% ipython --no-banner

In [1]: import numpy as np

In [2]: from numpy import linalg as LA

In [3]: np.set_printoptions(suppress=True, linewidth=140)

In [4]: F = np.load("case19.npy")

In [5]: F
Out[5]: 
array([[-5,  1, -5,  1, -5,  1],
       [-5,  4, -5,  4, -5,  4],
       [ 0,  3,  0,  3,  0,  3],
       [-5,  1, -5,  1, -5,  1],
       [-5,  4, -5,  4, -5,  4],
       [ 0,  3,  0,  3,  0,  3]])

In [6]: U, sigma, VT = LA.svd(F, full_matrices=False)

In [7]: np.round(U.T @ F @ VT.T, 1) + 0
Out[7]: 
array([[19.9,  0. ,  0. ,  0. ,  0. ,  0. ],
       [ 0. ,  7.8,  0. ,  0. ,  0. ,  0. ],
       [ 0. ,  0. ,  0. ,  0. ,  0. ,  0. ],
       [ 0. ,  0. ,  0. ,  0. ,  0. ,  0. ],
       [ 0. ,  0. ,  0. ,  0. ,  0. ,  0. ],
       [ 0. ,  0. ,  0. ,  0. ,  0. ,  0. ]])

In [8]: np.round(U.T @ U, 1) + 0
Out[8]: 
array([[1., 0., 0., 0., 0., 0.],
       [0., 1., 0., 0., 0., 0.],
       [0., 0., 1., 0., 0., 0.],
       [0., 0., 0., 1., 0., 0.],
       [0., 0., 0., 0., 1., 0.],
       [0., 0., 0., 0., 0., 1.]])

In [9]: sigma.round(1) + 0
Out[9]: array([19.9,  7.8,  0. ,  0. ,  0. ,  0. ])

In [10]: (sigma > 1e-8).sum()
Out[10]: np.int64(2)

In [11]: np.round(sigma / sigma[0], 1) + 0
Out[11]: array([1. , 0.4, 0. , 0. , 0. , 0. ])

In [12]: np.round(VT @ VT.T, 1) + 0
Out[12]: 
array([[1., 0., 0., 0., 0., 0.],
       [0., 1., 0., 0., 0., 0.],
       [0., 0., 1., 0., 0., 0.],
       [0., 0., 0., 1., 0., 0.],
       [0., 0., 0., 0., 1., 0.],
       [0., 0., 0., 0., 0., 1.]])

In [13]: U.shape, sigma.shape, VT.shape
Out[13]: ((6, 6), (6,), (6, 6))

In [14]: A2 = F[0, 0] * F[1:] - np.outer(F[1:, 0], F[0])

In [15]: A2
Out[15]: 
array([[  0, -15,   0, -15,   0, -15],
       [  0, -15,   0, -15,   0, -15],
       [  0,   0,   0,   0,   0,   0],
       [  0, -15,   0, -15,   0, -15],
       [  0, -15,   0, -15,   0, -15]])

In [16]: np.flatnonzero(~A2.round(6).any(axis=1))
Out[16]: array([2])

In [17]: F[:, 0] / F[0, 0]
Out[17]: array([ 1.,  1., -0.,  1.,  1., -0.])

In [18]: np.trace(F)
Out[18]: np.int64(-2)

In [19]: (F - F.T) / 2
Out[19]: 
array([[ 0. ,  3. , -2.5,  3. ,  0. ,  0.5],
       [-3. ,  0. , -4. ,  1.5, -4.5,  0.5],
       [ 2.5,  4. ,  0. ,  4. ,  2.5,  1.5],
       [-3. , -1.5, -4. ,  0. , -4.5, -1. ],
       [ 0. ,  4.5, -2.5,  4.5,  0. ,  2. ],
       [-0.5, -0.5, -1.5,  1. , -2. ,  0. ]])

In [20]: rk = LA.matrix_rank(F)

In [21]: rk
Out[21]: np.int64(2)

In [22]: null = LA.svd(F)[2][rk:].T

In [23]: [int(LA.matrix_rank(np.delete(F, i, axis=0))) for i in range(6)]
Out[23]: [2, 2, 2, 2, 2, 2]

In [24]: LA.matrix_rank(F.T @ F), LA.matrix_rank(F @ F.T)
Out[24]: (np.int64(2), np.int64(2))

In [25]: np.allclose(F @ null, 0)
Out[25]: True

In [26]: np.round(F @ null, 1) + 0
Out[26]: 
array([[0., 0., 0., 0.],
       [0., 0., 0., 0.],
       [0., 0., 0., 0.],
       [0., 0., 0., 0.],
       [0., 0., 0., 0.],
       [0., 0., 0., 0.]])

In [27]: np.round(null @ null.T, 1) + 0
Out[27]: 
array([[ 0.7,  0. , -0.3,  0. , -0.3,  0. ],
       [ 0. ,  0.7,  0. , -0.3,  0. , -0.3],
       [-0.3,  0. ,  0.7,  0. , -0.3,  0. ],
       [ 0. , -0.3,  0. ,  0.7,  0. , -0.3],
       [-0.3,  0. , -0.3,  0. ,  0.7,  0. ],
       [ 0. , -0.3,  0. , -0.3,  0. ,  0.7]])

In [28]: [int(LA.matrix_rank(F[:i])) for i in range(1, len(F) + 1)]
Out[28]: [1, 2, 2, 2, 2, 2]

In [29]: [int(LA.matrix_rank(F[:, :j + 1])) for j in range(6)]
Out[29]: [1, 2, 2, 2, 2, 2]

In [30]: np.abs(np.diag(LA.qr(F)[1])) > 1e-9
Out[30]: array([ True,  True, False, False, False, False])

In [31]: J = np.load("data.npy")

In [32]: J
Out[32]: 
array([[ 2.,  0.,  0.,  0.],
       [ 0., -8.,  2., -8.],
       [ 0.,  7.,  5., -2.],
       [ 0.,  7., -1.,  4.]])

In [33]: np.round(np.sort(LA.eigvals(J).real), 1)
Out[33]: array([-2.5, -2.5,  2. ,  6. ])

In [34]: (LA.matrix_power((J != 0) + (J.T != 0) + np.eye(4), 4) > 0).astype(int)
Out[34]: 
array([[1, 0, 0, 0],
       [0, 1, 1, 1],
       [0, 1, 1, 1],
       [0, 1, 1, 1]])
